$ ipython --no-banner

In [1]: import numpy as np

In [2]: np.set_printoptions(precision=3, suppress=True, linewidth=160)

In [3]: K = np.load("w.npy")

In [4]: K
Out[4]: 
array([[0, 0, 0, 0, 2, 0, 1],
       [0, 0, 0, 0, 0, 0, 0],
       [0, 0, 0, 0, 0, 0, 0],
       [0, 0, 2, 0, 2, 0, 0],
       [0, 0, 0, 0, 0, 0, 0],
       [0, 3, 0, 2, 0, 1, 0]])

In [5]: rk = np.linalg.matrix_rank(K)

In [6]: rk
Out[6]: np.int64(3)

In [7]: ns = np.linalg.svd(K)[2][rk:].T

In [8]: [int(np.linalg.matrix_rank(K[:i])) for i in range(1, len(K) + 1)]
Out[8]: [1, 1, 1, 2, 2, 3]

In [9]: ns.shape
Out[9]: (7, 4)

In [10]: np.round(K @ ns, 3) + 0
Out[10]: 
array([[0., 0., 0., 0.],
       [0., 0., 0., 0.],
       [0., 0., 0., 0.],
       [0., 0., 0., 0.],
       [0., 0., 0., 0.],
       [0., 0., 0., 0.]])

In [11]: np.linalg.matrix_rank(K, rtol=0.1)
Out[11]: np.int64(3)

In [12]: feats = np.load("x.npy")

In [13]: feats
Out[13]: 
array([[ 1.   ,  0.   ,  0.   ],
       [ 0.   ,  0.966,  0.259],
       [ 0.   , -0.259,  0.966]])

In [14]: # columns are unit length and at right angles

In [15]: blk = np.stack([feats, 4 * feats, feats[::-1]])

In [16]: np.einsum("bij,cij->bc", blk, blk)
Out[16]: 
array([[ 3., 12.,  1.],
       [12., 48.,  4.],
       [ 1.,  4.,  3.]])

In [17]: np.linalg.norm(blk, axis=(1, 2))
Out[17]: array([1.732, 6.928, 1.732])

In [18]: np.linalg.det(blk)
Out[18]: array([ 1., 64., -1.])

In [19]: blk.shape
Out[19]: (3, 3, 3)

In [20]: blk.sum(axis=0)
Out[20]: 
array([[ 5.   , -0.259,  0.966],
       [ 0.   ,  5.796,  1.553],
       [ 1.   , -1.294,  4.83 ]])

In [21]: np.linalg.matrix_rank(blk)
Out[21]: array([3, 3, 3])

In [22]: X = np.load("layer17.npy")

In [23]: X
Out[23]: 
array([[ 0, -2, -5],
       [ 2,  0, -3],
       [ 5,  3,  0]])

In [24]: Y = np.array([[2, 0, -1], [2, -1, 1], [0, -2, -1]])

In [25]: np.linalg.matrix_rank(X @ Y)
Out[25]: np.int64(2)

In [26]: np.einsum("ij->j", X)
Out[26]: array([ 7,  1, -8])

In [27]: Uu, s, VT = np.linalg.svd(X)

In [28]: evecs = VT[:(s > 1e-8).sum()]

In [29]: rng = np.random.default_rng(432)

In [30]: x0 = X[2] + -2 * X[1] + rng.integers(2) * np.eye(3)[1]

In [31]: x0
Out[31]: array([1., 4., 6.])

In [32]: evecs.T @ evecs
Out[32]: 
array([[ 0.763,  0.395, -0.158],
       [ 0.395,  0.342,  0.263],
       [-0.158,  0.263,  0.895]])

In [33]: np.linalg.matrix_rank(np.vstack([X, x0]))
Out[33]: np.int64(3)

In [34]: np.diag(evecs.T @ evecs)
Out[34]: array([0.763, 0.342, 0.895])

In [35]: Uu, s, VT = np.linalg.svd(X)

In [36]: s.round(3) + 0
Out[36]: array([6.164, 6.164, 0.   ])

In [37]: Y = Uu[:, :2] @ np.diag(s[:2]) @ VT[:2]

In [38]: np.linalg.matrix_rank(X, rtol=0.05)
Out[38]: np.int64(2)

In [39]: Y.round(3) + 0
Out[39]: 
array([[ 0., -2., -5.],
       [ 2.,  0., -3.],
       [ 5.,  3.,  0.]])

In [40]: round(float(np.linalg.norm(X, 2) / np.linalg.norm(X)), 3)
Out[40]: 0.707

In [41]: np.linalg.cond(X) > 100
Out[41]: np.True_

In [42]: np.argsort(-np.linalg.norm(X, axis=0).round(6), kind="stable")[:3]
Out[42]: array([2, 0, 1])

In [43]: np.linalg.matrix_rank(X, rtol=0.1)
Out[43]: np.int64(2)

In [44]: E = np.loadtxt("case1.csv", delimiter=",")

In [45]: E
Out[45]: 
array([[-7., -9., -7., -9., -7., -9.],
       [ 3., -7.,  3., -7.,  3., -7.],
       [-5., -2., -5., -2., -5., -2.],
       [-7., -9., -7., -9., -7., -9.],
       [ 3., -7.,  3., -7.,  3., -7.],
       [-5., -2., -5., -2., -5., -2.]])

In [46]: lab = rng.permutation(6)

In [47]: lab
Out[47]: array([1, 4, 2, 5, 3, 0])

In [48]: Y = E[lab][:, lab]

In [49]: Y
Out[49]: 
array([[-7.,  3.,  3., -7., -7.,  3.],
       [-7.,  3.,  3., -7., -7.,  3.],
       [-2., -5., -5., -2., -2., -5.],
       [-2., -5., -5., -2., -2., -5.],
       [-9., -7., -7., -9., -9., -7.],
       [-9., -7., -7., -9., -9., -7.]])

In [50]: np.trace(Y)
Out[50]: np.float64(-27.0)

In [51]: np.allclose(Y, E)
Out[51]: False

In [52]: round(np.linalg.det(Y), 3), round(float(np.linalg.det(E[lab])), 3)
Out[52]: (np.float64(0.0), 0.0)

In [53]: np.linalg.lstsq(K[:-1].T, K[-1])[2]
Out[53]: np.int32(2)

In [54]: np.linalg.inv(K)
LinAlgError: Last 2 dimensions of the array must be square


In [55]: np.allclose(K[:-1].T @ np.linalg.lstsq(K[:-1].T, K[-1])[0], K[-1])
Out[55]: False

In [56]: np.round(K @ np.linalg.pinv(K) @ K, 3) + 0
Out[56]: 
array([[0., 0., 0., 0., 2., 0., 1.],
       [0., 0., 0., 0., 0., 0., 0.],
       [0., 0., 0., 0., 0., 0., 0.],
       [0., 0., 2., 0., 2., 0., 0.],
       [0., 0., 0., 0., 0., 0., 0.],
       [0., 3., 0., 2., 0., 1., 0.]])

In [57]: E @ np.linalg.pinv(E) @ E
Out[57]: 
array([[-7., -9., -7., -9., -7., -9.],
       [ 3., -7.,  3., -7.,  3., -7.],
       [-5., -2., -5., -2., -5., -2.],
       [-7., -9., -7., -9., -7., -9.],
       [ 3., -7.,  3., -7.,  3., -7.],
       [-5., -2., -5., -2., -5., -2.]])

In [58]: [round(float(x), 3) for x in np.linalg.svd(E, compute_uv=False)[:3]]
Out[58]: [31.599, 17.421, 0.0]

In [59]: np.linalg.cond(E) > 100
Out[59]: np.True_

In [60]: np.round(np.linalg.norm(E, 2) / np.linalg.norm(E), 3)
Out[60]: np.float64(0.876)

In [61]: E.ravel(order="F")
Out[61]: 
array([-7.,  3., -5., -7.,  3., -5., -9., -7., -2., -9., -7., -2., -7.,  3., -5., -7.,  3., -5., -9., -7., -2., -9., -7., -2., -7.,  3., -5., -7.,  3., -5.,
       -9., -7., -2., -9., -7., -2.])

In [62]: E.reshape(-1, 2)
Out[62]: 
array([[-7., -9.],
       [-7., -9.],
       [-7., -9.],
       [ 3., -7.],
       [ 3., -7.],
       [ 3., -7.],
       [-5., -2.],
       [-5., -2.],
       [-5., -2.],
       [-7., -9.],
       [-7., -9.],
       [-7., -9.],
       [ 3., -7.],
       [ 3., -7.],
       [ 3., -7.],
       [-5., -2.],
       [-5., -2.],
       [-5., -2.]])

In [63]: blk = E.reshape(6, 2, -1)

In [64]: blk.transpose(1, 0, 2)
Out[64]: 
array([[[-7., -9., -7.],
        [ 3., -7.,  3.],
        [-5., -2., -5.],
        [-7., -9., -7.],
        [ 3., -7.,  3.],
        [-5., -2., -5.]],

       [[-9., -7., -9.],
        [-7.,  3., -7.],
        [-2., -5., -2.],
        [-9., -7., -9.],
        [-7.,  3., -7.],
        [-2., -5., -2.]]])

In [65]: blk.sum(axis=1)
Out[65]: 
array([[-16., -16., -16.],
       [ -4.,  -4.,  -4.],
       [ -7.,  -7.,  -7.],
       [-16., -16., -16.],
       [ -4.,  -4.,  -4.],
       [ -7.,  -7.,  -7.]])

In [66]: blk.shape
Out[66]: (6, 2, 3)

In [67]: A = np.loadtxt("a.csv", delimiter=",")

In [68]: A
Out[68]: 
array([[-4.529, -7.851,  4.624,  2.389],
       [-5.036, -6.04 ,  3.283,  1.567],
       [-6.277, -2.66 ,  0.591, -0.009],
       [-1.522, -2.584,  1.456,  0.89 ],
       [ 1.192, -3.381,  2.6  ,  1.633],
       [-2.431, -6.92 ,  4.288,  2.431],
       [-0.93 , -4.317,  2.774,  1.562],
       [-4.257, -1.799,  0.397,  0.009],
       [-2.063, -0.865,  0.177,  0.034],
       [-2.143, -0.809,  0.204, -0.076],
       [-2.346, -6.986,  4.317,  2.396],
       [-1.547, -2.685,  1.517,  0.845],
       [-2.085, -0.944,  0.157,  0.07 ],
       [-5.169, -6.059,  3.245,  1.612],
       [-5.682, -4.298,  1.841,  0.794],
       [-0.854, -4.312,  2.679,  1.596]])

In [69]: dist = np.linalg.norm(A[:, None] - A[None], axis=-1)

In [70]: np.linalg.matrix_rank(dist ** 2)
Out[70]: np.int64(6)

In [71]: (dist + 1e9 * np.eye(16)).round(6).argmin(axis=1)
Out[71]: array([ 5, 13,  7, 11, 15, 10, 15,  2, 12,  8,  5,  3,  8,  1,  2,  6])

In [72]: np.unravel_index(dist.round(6).argmax(), dist.shape)
Out[72]: (np.int64(0), np.int64(9))

In [73]: dist[:5, :5]
Out[73]: 
array([[0.   , 2.452, 7.212, 7.005, 7.575],
       [2.452, 0.   , 4.764, 5.3  , 6.807],
       [7.212, 4.764, 0.   , 4.917, 7.94 ],
       [7.005, 5.3  , 4.917, 0.   , 3.14 ],
       [7.575, 6.807, 7.94 , 3.14 , 0.   ]])

In [74]: Uu, s, VT = np.linalg.svd(A)

In [75]: s
Out[75]: array([24.296,  8.455,  0.22 ,  0.129])

In [76]: np.argmax(s[:-1] / (s[1:] + 1e-6)) + 1
Out[76]: np.int64(2)

In [77]: Y = Uu[:, :2] @ np.diag(s[:2]) @ VT[:2]

In [78]: np.round(np.linalg.norm(A - Y) / np.linalg.norm(A), 3)
Out[78]: np.float64(0.01)

In [79]: np.round(np.abs(A - Y).max(), 3)
Out[79]: np.float64(0.094)

In [80]: np.linalg.matrix_rank(A, rtol=0.05)
Out[80]: np.int64(2)

In [81]: lab = A[:, 1] > np.median(A[:, 1])

In [82]: u = A[lab].mean(axis=0) - A[~lab].mean(axis=0)

In [83]: ((A - A.mean(axis=0)) @ u > 0).astype(int)
Out[83]: array([0, 0, 1, 1, 1, 0, 0, 1, 1, 1, 0, 1, 1, 0, 0, 0])

In [84]: np.argsort(-np.abs(u).round(6), kind="stable")
Out[84]: array([1, 2, 3, 0])

In [85]: lab.astype(int)
Out[85]: array([0, 0, 1, 1, 1, 0, 0, 1, 1, 1, 0, 1, 1, 0, 0, 0])

In [86]: u
Out[86]: array([ 1.034,  3.882, -2.494, -1.369])

In [87]: gram = np.cov(A, rowvar=False)

In [88]: np.median(A, axis=0)
Out[88]: array([-2.244, -3.84 ,  2.22 ,  1.226])

In [89]: gram.shape
Out[89]: (4, 4)

In [90]: np.polyfit(A[:, 2], A[:, 0], 1)
Out[90]: array([-0.017, -2.819])

In [91]: np.argwhere(np.triu(np.abs(np.corrcoef(A.T)) > 0.8, 1))
Out[91]: 
array([[1, 2],
       [1, 3],
       [2, 3]])

In [92]: np.argsort(-A.std(axis=0).round(6), kind="stable")
Out[92]: array([1, 0, 2, 3])

In [93]: gram
Out[93]: 
array([[ 4.288,  1.204, -0.042,  0.267],
       [ 1.204,  5.395, -3.535, -1.959],
       [-0.042, -3.535,  2.458,  1.414],
       [ 0.267, -1.959,  1.414,  0.836]])
